In [1]: import numpy as np

In [2]: np.set_printoptions(precision=1, suppress=True, linewidth=100, floatmode="fixed")

In [3]: other = np.array([[0, 1, 2, 1, 2, 3],
   ...:     [5, 5, 0, 2, 5, 5],
   ...:     [2, 4, 1, 1, 1, 4],
   ...:     [5, 4, 1, 0, 1, 4],
   ...:     [2, 3, 2, 1, 4, 3],
   ...:     [0, 5, 1, 1, 0, 1]])

In [4]: feats = other - other.T

In [5]: feats
Out[5]: 
array([[ 0, -4,  0, -4,  0,  3],
       [ 4,  0, -4, -2,  2,  0],
       [ 0,  4,  0,  0, -1,  3],
       [ 4,  2,  0,  0,  0,  3],
       [ 0, -2,  1,  0,  0,  3],
       [-3,  0, -3, -3, -3,  0]])

In [6]: C2 = feats.T @ feats

In [7]: np.linalg.eigvalsh(C2)[::-1]
Out[7]: array([57.1, 57.1, 34.5, 34.5,  1.5,  1.5])

In [8]: C2
Out[8]: 
array([[ 41,   8,  -7,   1,  17,  12],
       [  8,  40,  -2,  16,  -4,   0],
       [ -7,  -2,  26,  17,   1,   3],
       [  1,  16,  17,  29,   5, -12],
       [ 17,  -4,   1,   5,  14,  -3],
       [ 12,   0,   3, -12,  -3,  36]])

In [9]: np.allclose(C2, C2.T)
Out[9]: True

In [10]: (feats @ feats.T).shape
Out[10]: (6, 6)

In [11]: vec = np.array([-2, -3, 0, -2, 0, -2])

In [12]: round(np.linalg.det(feats), 1)
Out[12]: np.float64(2916.0)

In [13]: np.round(np.linalg.eigvals(feats).real, 1) + 0
Out[13]: array([0.0, 0.0, 0.0, 0.0, 0.0, 0.0])

In [14]: np.linalg.svd(feats, compute_uv=False)
Out[14]: array([7.6, 7.6, 5.9, 5.9, 1.2, 1.2])

In [15]: O = np.linalg.solve(np.eye(6) - feats, np.eye(6) + feats)

In [16]: round(float(np.linalg.det(O)), 1)
Out[16]: 1.0

In [17]: other = np.array([[3, 1, 3, 1, 0, 1],
    ...:     [5, 4, 0, 3, 4, 0],
    ...:     [4, 3, 3, 5, 3, 2],
    ...:     [2, 4, 2, 2, 2, 1],
    ...:     [5, 2, 5, 2, 2, 5],
    ...:     [1, 5, 2, 2, 5, 1]])

In [18]: J = np.triu(other)

In [19]: J
Out[19]: 
array([[3, 1, 3, 1, 0, 1],
       [0, 4, 0, 3, 4, 0],
       [0, 0, 3, 5, 3, 2],
       [0, 0, 0, 2, 2, 1],
       [0, 0, 0, 0, 2, 5],
       [0, 0, 0, 0, 0, 1]])

In [20]: r0 = np.array([-2, -1, 0])

In [21]: print(np.cross(J[0, :3], J[4, :3]))
[0 0 0]

In [22]: np.convolve(J[0], r0)
Out[22]: array([-6, -5, -7, -5, -1, -2, -1,  0])

In [23]: np.correlate(J[0], J[4], "full")
Out[23]: array([15, 11, 17, 11,  2,  5,  2,  0,  0,  0,  0])

In [24]: round(np.linalg.norm(J, 1), 1), round(float(np.linalg.norm(J, np.inf)), 1)
Out[24]: (np.float64(11.0), 13.0)

In [25]: J[1] @ J[4]
Out[25]: np.int64(8)

In [26]: np.round(np.linalg.norm(J[1] - J[4]), 1)
Out[26]: np.float64(7.3)

In [27]: np.linalg.norm(J, axis=1)
Out[27]: array([4.6, 6.4, 6.9, 3.0, 5.4, 1.0])

In [28]: np.linalg.norm(J, axis=1).argmax()
Out[28]: np.int64(2)

In [29]: round(float(np.linalg.norm(J[1], 1)), 1), round(float(np.linalg.norm(J[1], np.inf)), 1)
Out[29]: (11.0, 4.0)

In [30]: np.linalg.norm(J, axis=0)
Out[30]: array([3.0, 4.1, 4.2, 6.2, 5.7, 5.7])

In [31]: print(np.round(np.linalg.norm(J, 2), 1))
9.5

In [32]: r0 = np.array([0, 9, 2, 7, 4, 5])

In [33]: other = J + np.outer(r0, np.eye(6)[3])

In [34]: round(np.linalg.det(other) / np.linalg.det(J), 1), round(1 + np.linalg.solve(J, r0)[3], 1)
Out[34]: (np.float64(12.5), np.float64(12.5))

In [35]: print(np.linalg.matrix_rank(np.linalg.inv(other) - np.linalg.inv(J), tol=1e-8))
1

In [36]: np.linalg.matrix_rank(other - J)
Out[36]: np.int64(1)

In [37]: arr = np.array([[0, 2, 3, 2], [3, 2, 1, 2], [3, 3, 1, 2], [0, 3, 3, 3]])

In [38]: arr[-1] = arr[0] + 5 * arr[1]

In [39]: arr
Out[39]: 
array([[ 0,  2,  3,  2],
       [ 3,  2,  1,  2],
       [ 3,  3,  1,  2],
       [15, 12,  8, 12]])

In [40]: hat = np.triu(np.array([[5, 5, 0, 3], [2, 4, 0, 3], [5, 4, 3, 4], [3, 5, 3, 5]]), 1) + np.eye(4)

In [41]: other = hat @ arr @ np.linalg.inv(hat)

In [42]: round(float(np.linalg.det(other)), 1)
Out[42]: -0.0

In [43]: np.trace(other), np.trace(arr)
Out[43]: (np.float64(15.0), np.int64(15))

In [44]: K = np.array([[4, 3, -3, 1, -3],
    ...:     [3, 4, -3, 0, -1],
    ...:     [-3, -3, 4, 2, -1],
    ...:     [1, 0, 2, 2, 1],
    ...:     [-3, -1, -1, 1, -4]])

In [45]: K
Out[45]: 
array([[ 4,  3, -3,  1, -3],
       [ 3,  4, -3,  0, -1],
       [-3, -3,  4,  2, -1],
       [ 1,  0,  2,  2,  1],
       [-3, -1, -1,  1, -4]])

In [46]: # equal to its transpose

In [47]: vec = np.array([-9, -6, -9, 6, -5])

In [48]: target = K @ vec

In [49]: beta, lr = np.zeros(5), 1 / np.linalg.norm(K, 2) ** 2

In [50]: for i in range(150):
    ...:     beta -= lr * K.T @ (K @ beta - target)
    ...:     if i % 50 == 0: print(i, round(np.linalg.norm(K @ beta - target), 1))
    ...: 
0 47.9
50 4.6
100 4.0

In [51]: print(round(float(np.linalg.cond(K)), 1))
18.9
